% ipython --no-banner

In [1]: import numpy as np

In [2]: from numpy import linalg as LA

In [3]: np.set_printoptions(precision=2, suppress=True, linewidth=200, sign=" ")

In [4]: W0 = np.loadtxt("arr.csv", delimiter=",")

In [5]: W0.round(2) + 0
Out[5]: 
array([[ 0.76,  0.19, -0.11, -0.13, -0.15,  0.02, -0.08,  0.17,  0.11, -0.22],
       [ 0.19,  0.29, -0.07,  0.1 ,  0.05,  0.08,  0.27,  0.17, -0.19, -0.06],
       [-0.11, -0.07,  0.24,  0.06, -0.08, -0.28,  0.13, -0.15,  0.08, -0.18],
       [-0.13,  0.1 ,  0.06,  0.12,  0.08, -0.06,  0.22,  0.03, -0.12, -0.03],
       [-0.15,  0.05, -0.08,  0.08,  0.55, -0.21, -0.16,  0.34, -0.15,  0.05],
       [ 0.02,  0.08, -0.28, -0.06, -0.21,  0.59,  0.03, -0.05, -0.12,  0.3 ],
       [-0.08,  0.27,  0.13,  0.22, -0.16,  0.03,  0.61, -0.08, -0.22, -0.13],
       [ 0.17,  0.17, -0.15,  0.03,  0.34, -0.05, -0.08,  0.33, -0.13,  0.  ],
       [ 0.11, -0.19,  0.08, -0.12, -0.15, -0.12, -0.22, -0.13,  0.22, -0.08],
       [-0.22, -0.06, -0.18, -0.03,  0.05,  0.3 , -0.13,  0.  , -0.08,  0.29]])

In [6]: LA.lstsq(W0[:-1].T, W0[-1])[2]
Out[6]: np.int32(4)

In [7]: np.round(W0 @ LA.pinv(W0) @ W0, 2) + 0
Out[7]: 
array([[ 0.76,  0.19, -0.11, -0.13, -0.15,  0.02, -0.08,  0.17,  0.11, -0.22],
       [ 0.19,  0.29, -0.07,  0.1 ,  0.05,  0.08,  0.27,  0.17, -0.19, -0.06],
       [-0.11, -0.07,  0.24,  0.06, -0.08, -0.28,  0.13, -0.15,  0.08, -0.18],
       [-0.13,  0.1 ,  0.06,  0.12,  0.08, -0.06,  0.22,  0.03, -0.12, -0.03],
       [-0.15,  0.05, -0.08,  0.08,  0.55, -0.21, -0.16,  0.34, -0.15,  0.05],
       [ 0.02,  0.08, -0.28, -0.06, -0.21,  0.59,  0.03, -0.05, -0.12,  0.3 ],
       [-0.08,  0.27,  0.13,  0.22, -0.16,  0.03,  0.61, -0.08, -0.22, -0.13],
       [ 0.17,  0.17, -0.15,  0.03,  0.34, -0.05, -0.08,  0.33, -0.13,  0.  ],
       [ 0.11, -0.19,  0.08, -0.12, -0.15, -0.12, -0.22, -0.13,  0.22, -0.08],
       [-0.22, -0.06, -0.18, -0.03,  0.05,  0.3 , -0.13,  0.  , -0.08,  0.29]])

In [8]: print(np.abs(np.diag(LA.qr(W0)[1])) > 1e-9)
[ True  True  True  True False False False False False False]

In [9]: np.unique(W0.round(6), axis=0).shape
Out[9]: (10, 10)

In [10]: left, sv, vt = LA.svd(W0)

In [11]: sv.round(2) + 0
Out[11]: array([ 1.,  1.,  1.,  1.,  0.,  0.,  0.,  0.,  0.,  0.])

In [12]: other = left[:, :4] @ np.diag(sv[:4]) @ vt[:4]

In [13]: LA.matrix_rank(other)
Out[13]: np.int64(4)

In [14]: round(LA.norm(W0 - other, 2), 2), round(sv[4], 2)
Out[14]: (np.float64(0.0), np.float64(0.0))

In [15]: np.round(np.abs(W0 - other).max(), 2)
Out[15]: np.float64(0.0)

In [16]: rank = LA.matrix_rank(W0)

In [17]: rank
Out[17]: np.int64(4)

In [18]: null = LA.svd(W0)[2][rank:].T

In [19]: np.round(null @ null.T, 2) + 0
Out[19]: 
array([[ 0.24, -0.19,  0.11,  0.13,  0.15, -0.02,  0.08, -0.17, -0.11,  0.22],
       [-0.19,  0.71,  0.07, -0.1 , -0.05, -0.08, -0.27, -0.17,  0.19,  0.06],
       [ 0.11,  0.07,  0.76, -0.06,  0.08,  0.28, -0.13,  0.15, -0.08,  0.18],
       [ 0.13, -0.1 , -0.06,  0.88, -0.08,  0.06, -0.22, -0.03,  0.12,  0.03],
       [ 0.15, -0.05,  0.08, -0.08,  0.45,  0.21,  0.16, -0.34,  0.15, -0.05],
       [-0.02, -0.08,  0.28,  0.06,  0.21,  0.41, -0.03,  0.05,  0.12, -0.3 ],
       [ 0.08, -0.27, -0.13, -0.22,  0.16, -0.03,  0.39,  0.08,  0.22,  0.13],
       [-0.17, -0.17,  0.15, -0.03, -0.34,  0.05,  0.08,  0.67,  0.13,  0.  ],
       [-0.11,  0.19, -0.08,  0.12,  0.15,  0.12,  0.22,  0.13,  0.78,  0.08],
       [ 0.22,  0.06,  0.18,  0.03, -0.05, -0.3 ,  0.13,  0.  ,  0.08,  0.71]])

In [20]: [int(LA.matrix_rank(W0[:i])) for i in range(1, len(W0) + 1)]
Out[20]: [1, 2, 3, 4, 4, 4, 4, 4, 4, 4]

In [21]: null.shape
Out[21]: (10, 6)
